In [1]: import numpy as np

In [2]: np.set_printoptions(precision=4, suppress=True, linewidth=120)

In [3]: tidy = lambda a: np.round(a, 4) + 0

In [4]: E = np.array([[4.0, 1.0, 1.0, 1.0, 1.0],
   ...:     [1.0, 4.0, 1.0, 1.0, 1.0],
   ...:     [1.0, 1.0, 4.0, 1.0, 1.0],
   ...:     [1.0, 1.0, 1.0, 4.0, 1.0],
   ...:     [1.0, 1.0, 1.0, 1.0, 4.0]])

In [5]: E
Out[5]: 
array([[4., 1., 1., 1., 1.],
       [1., 4., 1., 1., 1.],
       [1., 1., 4., 1., 1.],
       [1., 1., 1., 4., 1.],
       [1., 1., 1., 1., 4.]])

In [6]: # symmetric, so the eigenvalues are real

In [7]: q, R = np.linalg.qr(E)

In [8]: tidy(np.abs(np.diag(R)))
Out[8]: array([4.4721, 3.735 , 3.4919, 3.37  , 3.2967])

In [9]: tidy(q.T @ q)
Out[9]: 
array([[1., 0., 0., 0., 0.],
       [0., 1., 0., 0., 0.],
       [0., 0., 1., 0., 0.],
       [0., 0., 0., 1., 0.],
       [0., 0., 0., 0., 1.]])

In [10]: q.shape, R.shape
Out[10]: ((5, 5), (5, 5))

In [11]: tidy(np.trace(q @ q.T))
Out[11]: np.float64(5.0)

In [12]: tidy(R)
Out[12]: 
array([[-4.4721, -2.4597, -2.4597, -2.4597, -2.4597],
       [ 0.    , -3.735 , -1.3253, -1.3253, -1.3253],
       [ 0.    ,  0.    , -3.4919, -0.9146, -0.9146],
       [ 0.    ,  0.    ,  0.    , -3.37  , -0.6994],
       [ 0.    ,  0.    ,  0.    ,  0.    ,  3.2967]])

In [13]: u = np.array([0, 2, 3, -1, 2])

In [14]: M2 = R + np.outer(u, np.eye(5)[0])

In [15]: np.linalg.matrix_rank(np.linalg.inv(M2) - np.linalg.inv(R), tol=1e-8)
Out[15]: np.int64(1)

In [16]: np.linalg.matrix_rank(M2 - R)
Out[16]: np.int64(1)

In [17]: tidy(M2)
Out[17]: 
array([[-4.4721, -2.4597, -2.4597, -2.4597, -2.4597],
       [ 2.    , -3.735 , -1.3253, -1.3253, -1.3253],
       [ 3.    ,  0.    , -3.4919, -0.9146, -0.9146],
       [-1.    ,  0.    ,  0.    , -3.37  , -0.6994],
       [ 2.    ,  0.    ,  0.    ,  0.    ,  3.2967]])

In [18]: m1 = np.arange(16).reshape(4, 4) + -2

In [19]: m1
Out[19]: 
array([[-2, -1,  0,  1],
       [ 2,  3,  4,  5],
       [ 6,  7,  8,  9],
       [10, 11, 12, 13]])

In [20]: # rank 2

In [21]: np.abs(np.diag(np.linalg.qr(m1)[1])) > 1e-9
Out[21]: array([ True,  True, False, False])

In [22]: np.allclose(m1[:-1].T @ np.linalg.lstsq(m1[:-1].T, m1[-1])[0], m1[-1])
Out[22]: True

In [23]: np.linalg.lstsq(m1[:-1].T, m1[-1])[2]
Out[23]: np.int32(2)

In [24]: t3 = np.stack([m1, -1 * m1, m1[::-1]])

In [25]: t3.shape
Out[25]: (3, 4, 4)

In [26]: tidy(np.linalg.norm(t3, axis=(1, 2)))
Out[26]: array([28.7054, 28.7054, 28.7054])

In [27]: np.linalg.matrix_rank(t3.reshape(3, -1))
Out[27]: np.int64(2)

In [28]: tidy(np.linalg.det(t3))
Out[28]: array([0., 0., 0.])

In [29]: t3.sum(axis=0)
Out[29]: 
array([[10, 11, 12, 13],
       [ 6,  7,  8,  9],
       [ 2,  3,  4,  5],
       [-2, -1,  0,  1]])

In [30]: np.linalg.matrix_rank(t3)
Out[30]: array([2, 2, 2])

In [31]: tidy(np.linalg.norm(m1, 2) / np.linalg.norm(m1))
Out[31]: np.float64(0.9952)

In [32]: np.argsort(-np.linalg.norm(m1, axis=0).round(6), kind="stable")[:3]
Out[32]: array([3, 2, 1])

In [33]: np.linalg.matrix_rank(m1, rtol=0.1)
Out[33]: np.int64(1)

In [34]: [round(float(x), 4) for x in np.linalg.svd(m1, compute_uv=False)[:3]]
Out[34]: [28.5685, 2.8003, 0.0]
